$ ipython --no-banner

In [1]: import numpy as np

In [2]: np.set_printoptions(precision=1, suppress=True, linewidth=160, floatmode="fixed")

In [3]: def tidy(a):
   ...:     return np.round(a, 1) + 0
   ...: 

In [4]: other = np.array([[-5, -9, -6, -7, 9, -2],
   ...:     [-6, -1, -8, -2, 3, 3],
   ...:     [-8, 9, 9, -5, 0, -1],
   ...:     [2, -8, 8, -9, -8, -3],
   ...:     [5, -6, 4, -9, -3, 9],
   ...:     [-5, -6, -3, 4, 4, 4]])

In [5]: other[-1] = other[0]

In [6]: M = other + 0.1 * np.eye(6)

In [7]: M
Out[7]: 
array([[-4.9, -9.0, -6.0, -7.0,  9.0, -2.0],
       [-6.0, -0.9, -8.0, -2.0,  3.0,  3.0],
       [-8.0,  9.0,  9.1, -5.0,  0.0, -1.0],
       [ 2.0, -8.0,  8.0, -8.9, -8.0, -3.0],
       [ 5.0, -6.0,  4.0, -9.0, -2.9,  9.0],
       [-5.0, -9.0, -6.0, -7.0,  9.0, -1.9]])

In [8]: np.linalg.matrix_rank(M, rtol=0.1)
Out[8]: np.int64(5)

In [9]: [round(float(x), 1) for x in np.linalg.svd(M, compute_uv=False)[:3]]
Out[9]: [25.2, 21.2, 15.5]

In [10]: np.linalg.cond(M) > 100
Out[10]: np.True_

In [11]: tidy(np.abs(np.linalg.svd(M)[2][-1]))
Out[11]: array([0.5, 0.5, 0.4, 0.5, 0.0, 0.3])

In [12]: u = np.array([0, -3, 1, 2, 3, 1])

In [13]: other = M + np.outer(u, np.eye(6)[5])

In [14]: tidy(other)
Out[14]: 
array([[-4.9, -9.0, -6.0, -7.0,  9.0, -2.0],
       [-6.0, -0.9, -8.0, -2.0,  3.0,  0.0],
       [-8.0,  9.0,  9.1, -5.0,  0.0,  0.0],
       [ 2.0, -8.0,  8.0, -8.9, -8.0, -1.0],
       [ 5.0, -6.0,  4.0, -9.0, -2.9, 12.0],
       [-5.0, -9.0, -6.0, -7.0,  9.0, -0.9]])

In [15]: np.linalg.matrix_rank(np.linalg.inv(other) - np.linalg.inv(M), tol=1e-8)
Out[15]: np.int64(1)

In [16]: np.linalg.matrix_rank(other - M)
Out[16]: np.int64(1)

In [17]: rng = np.random.default_rng(9329)

In [18]: labels = rng.integers(0, 3, 4)

In [19]: arr = (labels[:, None] == labels) * -3 + np.eye(4)

In [20]: arr
Out[20]: 
array([[-2.0,  0.0, -3.0,  0.0],
       [ 0.0, -2.0,  0.0,  0.0],
       [-3.0,  0.0, -2.0,  0.0],
       [ 0.0,  0.0,  0.0, -2.0]])

In [21]: evals, vecs = np.linalg.eigh(arr)

In [22]: tidy(evals)
Out[22]: array([-5.0, -2.0, -2.0,  1.0])

In [23]: (evals > 1e-8).sum(), (evals < -1e-8).sum()
Out[23]: (np.int64(1), np.int64(3))

In [24]: u = np.array([1, -7, -8])

In [25]: np.array([np.convolve(row, u, "same") for row in arr])
Out[25]: 
array([[14.0, 13.0, 21.0, 24.0],
       [-2.0, 14.0, 16.0,  0.0],
       [21.0, 22.0, 14.0, 16.0],
       [ 0.0,  0.0, -2.0, 14.0]])

In [26]: other = M / np.sqrt((M ** 2).mean(axis=1, keepdims=True))

In [27]: tidy(np.linalg.norm(other, axis=1))
Out[27]: array([2.4, 2.4, 2.4, 2.4, 2.4, 2.4])

In [28]: np.linalg.matrix_rank(other) == np.linalg.matrix_rank(M)
Out[28]: np.True_

In [29]: tidy(np.linalg.det(arr[::-1]))
Out[29]: np.float64(-20.0)

In [30]: tidy(np.poly(arr))
Out[30]: array([  1.0,   8.0,  15.0,  -4.0, -20.0])

In [31]: tidy(np.linalg.eigvals(arr).sum().real)
Out[31]: np.float64(-8.0)

In [32]: tidy(np.linalg.det(2 * arr)), tidy(np.linalg.det(arr))
Out[32]: (np.float64(-320.0), np.float64(-20.0))

In [33]: np.kron(np.eye(2, dtype=int), arr)
Out[33]: 
array([[-2.0,  0.0, -3.0,  0.0, -0.0,  0.0, -0.0,  0.0],
       [ 0.0, -2.0,  0.0,  0.0,  0.0, -0.0,  0.0,  0.0],
       [-3.0,  0.0, -2.0,  0.0, -0.0,  0.0, -0.0,  0.0],
       [ 0.0,  0.0,  0.0, -2.0,  0.0,  0.0,  0.0, -0.0],
       [-0.0,  0.0, -0.0,  0.0, -2.0,  0.0, -3.0,  0.0],
       [ 0.0, -0.0,  0.0,  0.0,  0.0, -2.0,  0.0,  0.0],
       [-0.0,  0.0, -0.0,  0.0, -3.0,  0.0, -2.0,  0.0],
       [ 0.0,  0.0,  0.0, -0.0,  0.0,  0.0,  0.0, -2.0]])

In [34]: evals, vecs = np.linalg.eigh(arr)

In [35]: vec = np.array([0, -3, -3, 3])

In [36]: tidy(np.linalg.eigvalsh(arr[1:, 1:]))
Out[36]: array([-2.0, -2.0, -2.0])

In [37]: (np.sign(vecs[:, -1].round(6)) == np.sign(vecs[0, -1].round(6))).astype(int)
Out[37]: array([1, 0, 0, 0])

In [38]: q, _ = np.linalg.qr(np.array([[-0.6, 1.8, -0.6, 1.6, -0.1, 0.7, -0.7, 0.8],
    ...:     [0.0, 1.4, -0.2, 0.8, -0.3, -0.7, 0.1, 0.1],
    ...:     [1.0, 2.2, 1.2, -1.0, -0.1, 0.4, -0.2, 0.4],
    ...:     [1.5, -0.3, 0.4, 0.4, 0.3, -0.8, 0.0, -0.6],
    ...:     [-1.6, 0.0, 2.6, 0.6, 0.8, 0.2, 1.9, 1.5],
    ...:     [1.6, -0.8, 1.0, 0.6, 0.0, -1.0, -1.5, -0.3],
    ...:     [-1.6, -0.7, -0.5, -0.2, -0.8, -0.2, 0.3, -1.6],
    ...:     [-0.3, 0.2, 0.7, 0.5, -1.7, -0.6, -0.7, -2.4]]))

In [39]: X = 3 * q

In [40]: tidy(X)
Out[40]: 
array([[-0.5, -1.6,  0.7, -1.8, -0.3,  1.2,  0.3, -0.9],
       [ 0.0, -1.3,  0.3, -0.8,  0.2, -2.4,  0.2,  0.8],
       [ 0.9, -1.9, -0.9,  1.6,  0.4,  0.1,  0.5, -0.8],
       [ 1.3,  0.3, -0.4, -0.8, -0.2, -0.7, -1.7, -1.7],
       [-1.4, -0.1, -2.4, -0.4, -0.9, -0.2, -0.2,  0.0],
       [ 1.4,  0.8, -1.0, -1.1,  0.4,  0.0,  2.0, -0.1],
       [-1.4,  0.6,  0.4,  0.4,  1.0, -0.9,  0.9, -1.9],
       [-0.3, -0.2, -0.6, -0.6,  2.6,  0.6, -0.9,  0.6]])

In [41]: u = np.array([2, -9, 4])

In [42]: tidy(np.correlate(X[2], X[7], "full"))
Out[42]: array([ 0.5, -1.9,  1.7,  3.0, -7.3, -1.3,  6.2,  0.0,  0.7,  0.4, -2.8,  0.0,  0.4,  0.0,  0.2])

In [43]: tidy(np.polyval(u, X[2]))
Out[43]: array([-2.4, 28.8, 14.3, -5.3,  1.0,  2.9,  0.3, 12.1])

In [44]: tidy(np.cross(X[2, :3], X[7, :3]))
Out[44]: array([ 1.1,  0.8, -0.7])

In [45]: u, v = X[6], X[1]

In [46]: tidy(u @ u)
Out[46]: np.float64(9.0)

In [47]: tidy(u @ v)
Out[47]: np.float64(0.0)

In [48]: p = (u @ v) / (u @ u) * u

In [49]: tidy(np.outer(u, v))
Out[49]: 
array([[ 0.0,  1.8, -0.4,  1.2, -0.3,  3.4, -0.3, -1.2],
       [ 0.0, -0.7,  0.2, -0.5,  0.1, -1.4,  0.1,  0.5],
       [ 0.0, -0.5,  0.1, -0.3,  0.1, -1.0,  0.1,  0.3],
       [ 0.0, -0.4,  0.1, -0.3,  0.1, -0.9,  0.1,  0.3],
       [ 0.0, -1.2,  0.3, -0.8,  0.2, -2.4,  0.2,  0.8],
       [ 0.0,  1.1, -0.3,  0.7, -0.2,  2.2, -0.2, -0.8],
       [ 0.0, -1.1,  0.3, -0.8,  0.2, -2.2,  0.2,  0.8],
       [ 0.0,  2.4, -0.5,  1.6, -0.4,  4.7, -0.4, -1.6]])

In [50]: tidy(v - p)
Out[50]: array([ 0.0, -1.3,  0.3, -0.8,  0.2, -2.4,  0.2,  0.8])

In [51]: np.linalg.matrix_rank(np.outer(u, v))
Out[51]: np.int64(1)

In [52]: u = np.array([0, 3, 2, 2, 1, 2, 3, 2])

In [53]: other = X + np.outer(u, np.eye(8)[4])

In [54]: np.linalg.matrix_rank(other - X)
Out[54]: np.int64(1)

In [55]: tidy(np.linalg.det(other) / np.linalg.det(X)), tidy(1 + np.linalg.solve(X, u)[4])
Out[55]: (np.float64(2.0), np.float64(2.0))

In [56]: other = np.array([[2, -2, 3],
    ...:     [-1, -2, -1],
    ...:     [0, 2, -3],
    ...:     [3, 1, -2],
    ...:     [3, -3, 0],
    ...:     [2, 2, -3],
    ...:     [3, 3, 2],
    ...:     [2, 1, -2]])

In [57]: np.vstack([X, other.T]).shape
Out[57]: (11, 8)

In [58]: np.linalg.matrix_rank(X @ other)
Out[58]: np.int64(3)

In [59]: tidy(np.einsum("ik,kj->ij", X, other))
Out[59]: 
array([[ -4.0,   7.6,   0.3],
       [ -3.2,  -1.8,   8.0],
       [  9.7,   1.6,   6.3],
       [-10.5, -12.5,   8.4],
       [ -7.8,  -0.7,   4.2],
       [  5.8,  -2.8,  12.7],
       [ -2.3,  -1.2,   1.6],
       [  5.3,  -9.7,  -2.2]])

In [60]: tidy(X @ other)
Out[60]: 
array([[ -4.0,   7.6,   0.3],
       [ -3.2,  -1.8,   8.0],
       [  9.7,   1.6,   6.3],
       [-10.5, -12.5,   8.4],
       [ -7.8,  -0.7,   4.2],
       [  5.8,  -2.8,  12.7],
       [ -2.3,  -1.2,   1.6],
       [  5.3,  -9.7,  -2.2]])

In [61]: other @ X
---------------------------------------------------------------------------
ValueError                                Traceback (most recent call last)
Cell In[61], line 1
----> 1 other @ X

ValueError: matmul: Input operand 1 has a mismatch in its core dimension 0, with gufunc signature (n?,k),(k,m?)->(n?,m?) (size 8 is different from 3)

In [62]: tidy(np.einsum("ik,kj->ji", X, other))
Out[62]: 
array([[ -4.0,  -3.2,   9.7, -10.5,  -7.8,   5.8,  -2.3,   5.3],
       [  7.6,  -1.8,   1.6, -12.5,  -0.7,  -2.8,  -1.2,  -9.7],
       [  0.3,   8.0,   6.3,   8.4,   4.2,  12.7,   1.6,  -2.2]])

In [63]: tidy(np.einsum("ij->j", X))
Out[63]: array([ 0.0, -3.4, -4.0, -3.5,  3.2, -2.2,  1.1, -4.0])

In [64]: tidy(other.T @ X.T)
Out[64]: 
array([[ -4.0,  -3.2,   9.7, -10.5,  -7.8,   5.8,  -2.3,   5.3],
       [  7.6,  -1.8,   1.6, -12.5,  -0.7,  -2.8,  -1.2,  -9.7],
       [  0.3,   8.0,   6.3,   8.4,   4.2,  12.7,   1.6,  -2.2]])
